$ ipython --no-banner

In [1]: import numpy as np

In [2]: np.set_printoptions(precision=2, suppress=True, linewidth=200)

In [3]: arr = np.loadtxt("a.csv", delimiter=",")

In [4]: arr
Out[4]: 
array([[ 1.  ,  0.  ,  2.04],
       [-0.2 ,  0.3 , -0.57],
       [ 0.2 , -0.1 ,  0.65],
       [-0.2 ,  0.5 , -0.47],
       [-0.8 ,  0.8 , -1.45],
       [ 1.6 , -1.3 ,  3.12],
       [ 0.6 , -0.4 ,  1.1 ],
       [ 0.1 ,  0.1 ,  0.19],
       [ 0.5 ,  0.9 ,  1.04],
       [-0.9 , -0.1 , -1.83],
       [-0.2 , -0.5 , -0.39],
       [-0.9 , -0.5 , -1.88],
       [ 0.5 , -1.2 ,  0.91],
       [ 0.8 ,  1.7 ,  1.61],
       [ 0.  , -0.4 , -0.02],
       [ 0.8 , -0.7 ,  1.63],
       [ 0.8 ,  1.1 ,  1.54],
       [ 1.8 , -0.5 ,  3.48],
       [-0.3 ,  0.  , -0.57],
       [ 1.3 ,  0.2 ,  2.6 ],
       [ 1.3 ,  0.4 ,  2.49],
       [ 0.6 ,  0.6 ,  1.13],
       [ 0.2 ,  1.7 ,  0.35],
       [-2.6 , -2.2 , -5.14],
       [ 0.6 , -0.6 ,  1.11]])

In [5]: out = arr / np.linalg.norm(arr, axis=1, keepdims=True)

In [6]: gram = out @ out.T

In [7]: np.linalg.norm(out, axis=1)
Out[7]: array([1., 1., 1., 1., 1., 1., 1., 1., 1., 1., 1., 1., 1., 1., 1., 1., 1., 1., 1., 1., 1., 1., 1., 1., 1.])

In [8]: round(float(np.degrees(np.arccos(np.clip(gram[24, 16], -1, 1)))), 2)
Out[8]: 57.81

In [9]: out = np.c_[arr[:, :1] @ np.array([[9]]), np.array([3, 1, 0, 3, 1, 1, 1, 3, 2, 2, 1, 1, 3, 3, 0, 0, 3, 0, 1, 0, 0, 0, 0, 1, 3])]

In [10]: out
Out[10]: 
array([[  9. ,   3. ],
       [ -1.8,   1. ],
       [  1.8,   0. ],
       [ -1.8,   3. ],
       [ -7.2,   1. ],
       [ 14.4,   1. ],
       [  5.4,   1. ],
       [  0.9,   3. ],
       [  4.5,   2. ],
       [ -8.1,   2. ],
       [ -1.8,   1. ],
       [ -8.1,   1. ],
       [  4.5,   3. ],
       [  7.2,   3. ],
       [  0. ,   0. ],
       [  7.2,   0. ],
       [  7.2,   3. ],
       [ 16.2,   0. ],
       [ -2.7,   1. ],
       [ 11.7,   0. ],
       [ 11.7,   0. ],
       [  5.4,   0. ],
       [  1.8,   0. ],
       [-23.4,   1. ],
       [  5.4,   3. ]])

In [11]: np.linalg.matrix_rank(np.c_[arr, out])
Out[11]: np.int64(4)

In [12]: x0 = np.array([8, 7])

In [13]: a = np.maximum(out @ x0, 0)

In [14]: np.tanh(out @ x0)
Out[14]: array([ 1., -1.,  1.,  1., -1.,  1.,  1.,  1.,  1., -1., -1., -1.,  1.,  1.,  0.,  1.,  1.,  1., -1.,  1.,  1.,  1.,  1., -1.,  1.])

In [15]: a
Out[15]: array([ 93. ,   0. ,  14.4,   6.6,   0. , 122.2,  50.2,  28.2,  50. ,   0. ,   0. ,   0. ,  57. ,  78.6,   0. ,  57.6,  78.6, 129.6,   0. ,  93.6,  93.6,  43.2,  14.4,   0. ,  64.2])

In [16]: out.T @ a
Out[16]: array([9830.88, 1491.  ])
